In [1]: import numpy as np

In [2]: from numpy import linalg as LA

In [3]: np.set_printoptions(precision=3, suppress=True, linewidth=200)

In [4]: def rd(a):
   ...:     return np.round(a, 3) + 0
   ...: 

In [5]: m1 = np.load("test2.npy")

In [6]: m1
Out[6]: 
array([[0, 3, 4, 5, 0],
       [0, 0, 5, 2, 3],
       [0, 0, 0, 5, 3],
       [0, 0, 0, 0, 0],
       [0, 0, 0, 0, 0]])

In [7]: np.trace(m1)
Out[7]: np.int64(0)

In [8]: LA.matrix_power(m1, 3)
Out[8]: 
array([[ 0,  0,  0, 75, 45],
       [ 0,  0,  0,  0,  0],
       [ 0,  0,  0,  0,  0],
       [ 0,  0,  0,  0,  0],
       [ 0,  0,  0,  0,  0]])

In [9]: rd(LA.det(m1))
Out[9]: np.float64(0.0)

In [10]: rd(np.sort(np.abs(LA.eigvals(m1))))
Out[10]: array([0., 0., 0., 0., 0.])

In [11]: (m1 - m1.T) / 2
Out[11]: 
array([[ 0. ,  1.5,  2. ,  2.5,  0. ],
       [-1.5,  0. ,  2.5,  1. ,  1.5],
       [-2. , -2.5,  0. ,  2.5,  1.5],
       [-2.5, -1. , -2.5,  0. ,  0. ],
       [ 0. , -1.5, -1.5,  0. ,  0. ]])

In [12]: rd(LA.norm(m1, 2) / LA.norm(m1))
Out[12]: np.float64(0.867)

In [13]: [round(float(x), 3) for x in LA.svd(m1, compute_uv=False)[:3]]
Out[13]: [9.575, 4.147, 3.624]

In [14]: LA.matrix_rank(m1, rtol=0.1)
Out[14]: np.int64(3)

In [15]: E = np.maximum(np.array([[2, 1, 1],
    ...:     [2, 0, 3],
    ...:     [2, 3, 0],
    ...:     [3, 2, 2],
    ...:     [0, 1, 0],
    ...:     [2, 1, 0],
    ...:     [1, 0, 2],
    ...:     [1, 2, 3],
    ...:     [2, 3, 3],
    ...:     [0, 1, 1],
    ...:     [0, 3, 1],
    ...:     [0, 2, 3],
    ...:     [0, 1, 2]]) @ np.array([[0, -2, -1, 3], [2, 0, 3, 0], [2, 3, -1, 0]]) + np.array([0, 0, 7, -5]), 0)

In [16]: E
Out[16]: 
array([[ 4,  0,  7,  1],
       [ 6,  5,  2,  1],
       [ 6,  0, 14,  1],
       [ 8,  0,  8,  4],
       [ 2,  0, 10,  0],
       [ 2,  0,  8,  1],
       [ 4,  4,  4,  0],
       [10,  7,  9,  0],
       [12,  5, 11,  1],
       [ 4,  3,  9,  0],
       [ 8,  3, 15,  0],
       [10,  9, 10,  0],
       [ 6,  6,  8,  0]])

In [17]: B = np.c_[E[:, :2] @ np.array([[3, -3], [4, 2]]), np.array([4, 1, 3, 2, 0, 5, 1, 5, 5, 4, 0, 0, 1])]

In [18]: B
Out[18]: 
array([[ 12, -12,   4],
       [ 38,  -8,   1],
       [ 18, -18,   3],
       [ 24, -24,   2],
       [  6,  -6,   0],
       [  6,  -6,   5],
       [ 28,  -4,   1],
       [ 58, -16,   5],
       [ 56, -26,   5],
       [ 24,  -6,   4],
       [ 36, -18,   0],
       [ 66, -12,   0],
       [ 42,  -6,   1]])

In [19]: LA.matrix_rank(B)
Out[19]: np.int64(3)
